>>> import numpy as np
>>> np.set_printoptions(suppress=True, linewidth=160)
>>> def rnd(a):
...     return np.round(a, 3) + 0
... 
>>> J = np.loadtxt("block15.csv", delimiter=",")
>>> J
array([[  0.5,   0.8,  -0.8,   0.7,  -1.7,   0. ,  -0.4],
       [  0. ,  -0.4,  -0.6,   1.2,   1.4,   0.3,  -1.8],
       [ -0.1,  -0.2,   0.1,   0.7,  -1.6,   0.4,  -0.2],
       [  0.5,  -1.1,   0.8,  -1.1,   0.5,   0.5,   0.4],
       [  0.9,   0.7,   0.8,   1.3,   0.9,  -1.1,   0.9],
       [  0.7,   0.5,  -2.5,   0.5,   0.4,  -0.2,  -0.9],
       [ -0.4,  -0.7,   0.3,  -0.3,  -0.2,  -1.1,  -1.5],
       [  0.9,  -0.1,   1.6,  -0.5,   0.3,  -0.4,  -0.7],
       [ -1. ,  -0.6,  -1.7,   1.6,  -0.3,   0.2,   0.3],
       [ -0.7,  -0.5,  -0.3,  -0.3,  -1.1,  -0.3,  -1.1],
       [ -0.7,  -0.6,   0.4,   1.6,  -1.4,   1.5,   0.1],
       [  0. ,   1.9,  -1. ,  -1.1,   0.5,  -2.1,   0.7],
       [  0.6,  -0.9,  -1.1,  -0.1,   0.6,  -0.2,  -1.8],
       [ 40. ,  18. ,  26. , -20. ,  22. ,  12. ,  -2. ],
       [ -0.5,  -0.6,  -1. ,  -0.2,  -0.3,  -1. ,  -0.7],
       [ -1. ,   0.1,   1. ,   1.5,   0.5,   0.5,   1.1],
       [ -1.2,   0.5,   0.7,   0.5,   0.1,   0.8,   0.4],
       [ -0.5,   0. ,   1.2,   2. ,   0.9,   1. ,  -0.3],
       [  0.4,   1.1,   0. ,   0.5,   1.8,   0.2,   0. ],
       [ -0.6,  -0.1,  -0.5,  -1.5,   1.3,  -1.2,  -0.9],
       [ -0.1,  -1. ,   1.6,  -1.8,  -0.5,  -1.3,   0.7],
       [ -0.7,  -0.2,  -1.9,  -0.3,   0.9,  -0.7,   1.2],
       [ -0.9,   1.4,   1.5,   1.8,  -0.3,  -1. ,   0.4],
       [ -0.1,  -1.2,  -0.8,   0.7,  -2.3,  -1.2,  -0.9],
       [  0.5,   0.8,   0.8,   0.7,  -0.8,   1.1,   1. ],
       [ -0.4,   1.7,   1.2,   0. ,   0.5,   1.7,   0.5],
       [  2.3,   1.1,   0.7,   1.1,  -2. ,   0.5,  -0.2],
       [  1.3,   1.4,   0.4,   0.1,   1. ,   1.7,   0.2],
       [  0.4,   1.1,  -0.3,  -0.2,  -0.2,  -2.1,  -0.2],
       [  0.4,   0.2,   0.8,  -1. ,  -0.1,   0.5,  -1. ],
       [  0.9,   0.8,  -0.9,  -1.1,  -0.2,   1.5,   0.5],
       [  0.1,   0.4,  -0.7,   0.2,  -1.8,  -0.1,   0.2],
       [ -2. ,   0.9,  -1.1,  -1.2,   0. ,   0.7,   0.6]])
>>> # row 13 is much longer than the rest
>>> Ac = (J - J.mean(axis=0)) / J.std(axis=0)
>>> np.argwhere(np.abs(Ac) > 2)
array([[13,  0],
       [13,  1],
       [13,  2],
       [13,  3],
       [13,  4],
       [13,  5],
       [13,  6]])
>>> rnd(Ac.std(axis=0))
array([1., 1., 1., 1., 1., 1., 1.])
>>> b = np.linalg.lstsq(np.delete(Ac, 5, axis=1), Ac[:, 5])[0]
>>> rnd(b)
array([0.611, 0.105, 0.369, 0.306, 0.143, 0.054])
>>> rnd(1 - np.var(Ac[:, 5] - np.delete(Ac, 5, axis=1) @ b))
np.float64(0.826)
>>> M = np.array([[1, 0, -2, 0, -2, -1],
...     [1, -2, 0, 2, 3, -3],
...     [-1, 1, 0, 3, -1, 3],
...     [-3, 3, 0, -3, 3, -1]])
>>> M[:, 0] = 3 * M[:, 4]
>>> M
array([[-6,  0, -2,  0, -2, -1],
       [ 9, -2,  0,  2,  3, -3],
       [-3,  1,  0,  3, -1,  3],
       [ 9,  3,  0, -3,  3, -1]])
>>> rnd(np.linalg.norm(M))
np.float64(17.029)
>>> M.sum(axis=0)
array([ 9,  2, -2,  2,  3, -2])
>>> M.mean(axis=0)
array([ 2.25,  0.5 , -0.5 ,  0.5 ,  0.75, -0.5 ])
>>> M.shape
(4, 6)
>>> np.linalg.matrix_rank(M)
np.int64(4)
>>> np.diff(M, axis=0)
array([[ 15,  -2,   2,   2,   5,  -2],
       [-12,   3,   0,   1,  -4,   6],
       [ 12,   2,   0,  -6,   4,  -4]])
>>> data = np.load("test19.npy")
>>> data
array([[  7,   5,   4,   1,   8,   3],
       [  3,   1,   3,   3,   6,   8],
       [  7,   6,   0,   9,   4,   1],
       [  7,   0,   4,   9,   7,   5],
       [  8,   7,   5,   7,   2,   8],
       [ -2,   2,  -5,  -8, -10, -21]])
>>> rank = np.linalg.matrix_rank(data)
>>> rank
np.int64(5)
>>> ns = np.linalg.svd(data)[2][rank:].T
>>> [int(np.linalg.matrix_rank(np.delete(data, i, axis=0))) for i in range(6)]
[5, 5, 4, 4, 4, 5]
>>> rnd(ns[:, 0] / ns[np.abs(ns[:, 0]).round(6).argmax(), 0])
array([ 1.   , -0.457, -0.828, -0.399, -0.249,  0.329])
>>> O, _ = np.linalg.qr(np.array([[-1.5, 1.4],
...     [-1.3, -0.6],
...     [-0.1, -0.5],
...     [-1.2, 0.5],
...     [-1.1, -1.0],
...     [0.7, -0.2]]))
>>> mat = O @ O.T
>>> rnd(mat)
array([[ 0.707,  0.028, -0.144,  0.365, -0.135, -0.184],
       [ 0.028,  0.395,  0.123,  0.149,  0.435, -0.106],
       [-0.144,  0.123,  0.072, -0.03 ,  0.172,  0.005],
       [ 0.365,  0.149, -0.03 ,  0.235,  0.081, -0.129],
       [-0.135,  0.435,  0.172,  0.081,  0.519, -0.075],
       [-0.184, -0.106,  0.005, -0.129, -0.075,  0.072]])
>>> # symmetric
>>> evals, vecs = np.linalg.eigh(mat)
>>> rnd(evals)
array([0., 0., 0., 0., 1., 1.])
>>> rnd(np.linalg.eigvalsh(mat + -2 * np.eye(6)))
array([-2., -2., -2., -2., -1., -1.])
>>> rnd(np.linalg.svd(mat, compute_uv=False))
array([1., 1., 0., 0., 0., 0.])
>>> rnd(np.linalg.eigvalsh(mat @ mat))
array([0., 0., 0., 0., 1., 1.])
>>> rnd(vecs.T @ mat @ vecs)
array([[0., 0., 0., 0., 0., 0.],
       [0., 0., 0., 0., 0., 0.],
       [0., 0., 0., 0., 0., 0.],
       [0., 0., 0., 0., 0., 0.],
       [0., 0., 0., 0., 1., 0.],
       [0., 0., 0., 0., 0., 1.]])
>>> rnd(vecs @ np.diag(evals) @ vecs.T)
array([[ 0.707,  0.028, -0.144,  0.365, -0.135, -0.184],
       [ 0.028,  0.395,  0.123,  0.149,  0.435, -0.106],
       [-0.144,  0.123,  0.072, -0.03 ,  0.172,  0.005],
       [ 0.365,  0.149, -0.03 ,  0.235,  0.081, -0.129],
       [-0.135,  0.435,  0.172,  0.081,  0.519, -0.075],
       [-0.184, -0.106,  0.005, -0.129, -0.075,  0.072]])
>>> (evals > 1e-8).sum(), (evals < -1e-8).sum()
(np.int64(2), np.int64(0))
>>> X = np.loadtxt("sample6.csv", delimiter=",")
>>> X
array([[ 0.,  0.,  3., 23.,  0.,  0., 19.],
       [ 0.,  0.,  0.,  0., 32.,  0.,  0.],
       [ 3.,  6.,  0.,  2.,  0.,  7.,  8.],
       [ 0.,  0.,  9.,  2.,  0.,  7.,  7.],
       [ 0.,  0.,  0.,  4., 14.,  0.,  0.],
       [ 7., 22.,  0.,  1.,  0.,  0.,  0.],
       [13., 30.,  0.,  4.,  0.,  6.,  1.],
       [ 0.,  0.,  1., 16.,  6.,  0., 11.],
       [ 0.,  0.,  5., 10., 20.,  0.,  2.],
       [ 0.,  0., 32.,  6.,  0., 15.,  9.],
       [ 3.,  0.,  0., 19.,  0.,  0., 11.],
       [11., 50.,  0.,  0.,  4., 16.,  0.],
       [ 0.,  0., 34.,  4.,  4., 14.,  7.],
       [ 3.,  6., 21.,  2.,  0., 15.,  0.],
       [ 7., 20.,  0.,  0.,  0., 11.,  5.],
       [ 0.,  8.,  7.,  0., 30.,  0.,  0.],
       [ 1., 40.,  0.,  0., 34.,  0.,  0.],
       [ 0.,  0.,  0.,  7., 28.,  0.,  0.]])
>>> def softmax(z):
...     e = np.exp(z - z.max(axis=-1, keepdims=True))
...     return e / e.sum(axis=-1, keepdims=True)
... 
>>> rnd(softmax(X[5] + -3))
array([0., 1., 0., 0., 0., 0., 0.])
>>> att = X @ X.T / np.sqrt(7)
>>> softmax(att).round(6).argmax(axis=1)
array([ 0, 16, 11,  9, 16, 11, 11,  0, 16, 12,  0, 11, 12, 12, 11, 16, 16, 16])
>>> rnd(softmax(att)[5] @ X)
array([11., 50.,  0.,  0.,  4., 16.,  0.])
>>> cov = np.cov(X, rowvar=False)
>>> np.median(X, axis=0)
array([0. , 0. , 0. , 3. , 2. , 0. , 1.5])
>>> rnd(np.polyfit(X[:, 1], X[:, 6], 1))
array([-0.151,  5.971])
>>> np.argsort(-X.std(axis=0).round(6), kind="stable")
array([1, 4, 2, 3, 5, 6, 0])
>>> rnd(np.corrcoef(X[:, 1], X[:, 6])[0, 1])
np.float64(-0.428)
>>> np.argwhere(np.triu(np.abs(np.corrcoef(X.T)) > 0.8, 1))
array([], shape=(0, 2), dtype=int64)
>>> rnd(np.linalg.eigvalsh(cov)[::-1])
array([297.268, 211.256, 118.824,  33.538,   7.74 ,   5.837,   1.723])
>>> rnd(X.std(axis=0))
array([ 4.   , 15.238, 10.773,  6.817, 12.659,  6.222,  5.377])
>>> A = np.loadtxt("w.csv", delimiter=",")
>>> A
array([[ 2.004,  0.009,  2.054,  2.029, -2.004],
       [ 2.009, -0.042,  2.017,  2.024, -1.969],
       [ 2.009,  0.008,  1.999,  2.016, -2.003],
       [ 1.995,  0.03 ,  2.01 ,  2.017, -2.019],
       [ 2.004, -0.004,  1.953,  2.029, -1.999],
       [ 1.974, -0.006,  1.977,  2.031, -2.01 ],
       [ 2.054,  0.02 ,  1.992,  2.   , -1.989],
       [ 2.055, -0.032,  1.982,  1.996, -2.026],
       [ 2.001,  0.005,  2.006,  1.996, -1.99 ],
       [ 2.038,  0.01 ,  2.04 ,  1.984, -1.979],
       [ 2.026, -0.017,  2.003,  2.018, -2.03 ],
       [ 1.989,  0.033,  2.009,  2.015, -2.005],
       [-0.022,  1.016,  0.005, -0.017, -0.011],
       [-0.023,  1.027, -0.014,  0.012, -0.017],
       [-0.031,  0.983,  0.009, -0.003, -0.013],
       [ 0.003,  0.978, -0.028, -0.018,  0.006],
       [ 0.027,  1.028, -0.025,  0.01 , -0.012],
       [ 0.006,  1.004, -0.017,  0.014,  0.019],
       [-0.027,  0.981, -0.014, -0.018,  0.023],
       [-0.006,  1.015, -0.024,  0.007,  0.01 ],
       [ 0.003,  0.968, -0.027,  0.048,  0.034],
       [-0.002,  1.003, -0.011,  0.016, -0.032],
       [ 0.012,  1.01 ,  0.028,  0.002,  0.012],
       [-0.002,  1.012, -0.007,  0.014,  0.028]])
>>> cov = np.cov(A, rowvar=False)
>>> rnd(A.std(axis=0))
array([1.009, 0.501, 1.007, 1.004, 1.003])
>>> rnd(np.polyfit(A[:, 4], A[:, 0], 1))
array([-1.006, -0.001])
>>> rnd(np.corrcoef(A[:, 4], A[:, 0])[0, 1])
np.float64(-1.0)
>>> rnd(np.median(A, axis=0))
array([ 1.   ,  0.5  ,  0.99 ,  1.016, -1.   ])
>>> cov.shape
(5, 5)
>>> rnd(np.linalg.eigvalsh(cov)[::-1])
array([4.483, 0.001, 0.   , 0.   , 0.   ])
>>> rnd(np.corrcoef(A.T))
array([[ 1.   , -0.999,  1.   ,  1.   , -1.   ],
       [-0.999,  1.   , -0.999, -0.999,  0.999],
       [ 1.   , -0.999,  1.   ,  1.   , -1.   ],
       [ 1.   , -0.999,  1.   ,  1.   , -1.   ],
       [-1.   ,  0.999, -1.   , -1.   ,  1.   ]])
>>> W1 = np.array([[3, -2, -1, 2],
...     [-1, -1, 1, 1],
...     [3, -3, 2, 3],
...     [2, -2, -1, 1],
...     [2, 1, -3, 0]])
>>> b = np.array([2, 2, -1, 0])
>>> hid = np.maximum(A @ W1 + b, 0)
>>> np.linalg.matrix_rank(hid)
np.int64(4)
>>> (hid > 0).astype(int)
array([[1, 0, 1, 1],
       [1, 0, 1, 1],
       [1, 0, 1, 1],
       [1, 0, 1, 1],
       [1, 0, 1, 1],
       [1, 0, 1, 1],
       [1, 0, 1, 1],
       [1, 0, 1, 1],
       [1, 0, 1, 1],
       [1, 0, 1, 1],
       [1, 0, 1, 1],
       [1, 0, 1, 1],
       [1, 1, 1, 1],
       [1, 1, 1, 1],
       [1, 1, 1, 1],
       [1, 1, 0, 1],
       [1, 1, 0, 1],
       [1, 1, 0, 1],
       [1, 1, 0, 1],
       [1, 1, 0, 1],
       [1, 1, 0, 1],
       [1, 1, 1, 1],
       [1, 1, 1, 1],
       [1, 1, 0, 1]])
>>> C = np.array([[2, -3], [2, -3], [-3, -3], [3, 2]])
>>> W1 @ C
array([[11,  4],
       [-4,  5],
       [ 3,  0],
       [ 6,  5],
       [15,  0]])
>>> (hid @ C).round(6).argmax(axis=1)
array([0, 0, 0, 0, 0, 0, 0, 0, 0, 0, 0, 0, 0, 0, 0, 0, 0, 0, 0, 0, 0, 0, 0, 0])
>>> dist = np.linalg.norm(A[:, None] - A[None], axis=-1)
>>> dist[10].round(6).argsort(kind="stable")[:4]
array([10,  2,  7,  8])
>>> np.flatnonzero(dist[10] < dist.mean() / 2)
array([ 0,  1,  2,  3,  4,  5,  6,  7,  8,  9, 10, 11])
>>> rnd(dist[:5, :5])
array([[0.   , 0.072, 0.057, 0.053, 0.102],
       [0.072, 0.   , 0.064, 0.089, 0.081],
       [0.057, 0.064, 0.   , 0.033, 0.05 ],
       [0.053, 0.089, 0.033, 0.   , 0.071],
       [0.102, 0.081, 0.05 , 0.071, 0.   ]])
>>> x0 = np.array([-9, -5, -5, -7, -4, 3])
>>> a = np.maximum(M @ x0, 0)
>>> np.flatnonzero(a > 1e-9)
array([0, 2])
>>> M * (a > 1e-9)[:, None]
array([[-6,  0, -2,  0, -2, -1],
       [ 0,  0,  0,  0,  0,  0],
       [-3,  1,  0,  3, -1,  3],
       [ 0,  0,  0,  0,  0,  0]])
>>> K = np.load("x.npy")
>>> K
array([[21, 21,  0, 14, 35, 14,  7],
       [ 3,  3,  0,  2,  5,  2,  1],
       [18, 18,  0, 12, 30, 12,  6],
       [ 9,  9,  0,  6, 15,  6,  3],
       [27, 27,  0, 18, 45, 18,  9],
       [21, 21,  0, 14, 35, 14,  7]])
>>> rnd(K @ np.linalg.pinv(K) @ K)
array([[21., 21.,  0., 14., 35., 14.,  7.],
       [ 3.,  3.,  0.,  2.,  5.,  2.,  1.],
       [18., 18.,  0., 12., 30., 12.,  6.],
       [ 9.,  9.,  0.,  6., 15.,  6.,  3.],
       [27., 27.,  0., 18., 45., 18.,  9.],
       [21., 21.,  0., 14., 35., 14.,  7.]])
>>> np.abs(np.diag(np.linalg.qr(K)[1])) > 1e-9
array([ True, False, False, False, False, False])
>>> np.unique(K.round(6), axis=0).shape
(5, 7)
>>> np.allclose(K[:-1].T @ np.linalg.lstsq(K[:-1].T, K[-1])[0], K[-1])
True
>>> M2 = np.array([[-3, -2, 3], [-1, -1, -3], [1, -3, 0]])
>>> F = np.triu(M2, 1)
>>> F
array([[ 0, -2,  3],
       [ 0,  0, -3],
       [ 0,  0,  0]])
>>> np.linalg.matrix_rank(F - F[0, 0] * np.eye(3))
np.int64(2)
>>> [int(np.linalg.matrix_rank(np.linalg.matrix_power(F, p))) for p in range(1, 4)]
[2, 1, 0]
>>> np.linalg.matrix_power(F - np.diag(np.diag(F)), 3)
array([[0, 0, 0],
       [0, 0, 0],
       [0, 0, 0]])
>>> F @ F
array([[0, 0, 6],
       [0, 0, 0],
       [0, 0, 0]])
>>> rnd(np.sort(np.linalg.eigvals(F)))
array([0., 0., 0.])
>>> Uu, sv, Vh = np.linalg.svd(F)
>>> vecs = Vh[:(sv > 1e-8).sum()]
>>> rng = np.random.default_rng(353)
>>> x0 = F[1] + 3 * F[0] + rng.integers(2) * np.eye(3)[0]
>>> x0
array([ 0., -6.,  6.])
>>> np.linalg.matrix_rank(np.vstack([F, x0]))
np.int64(2)
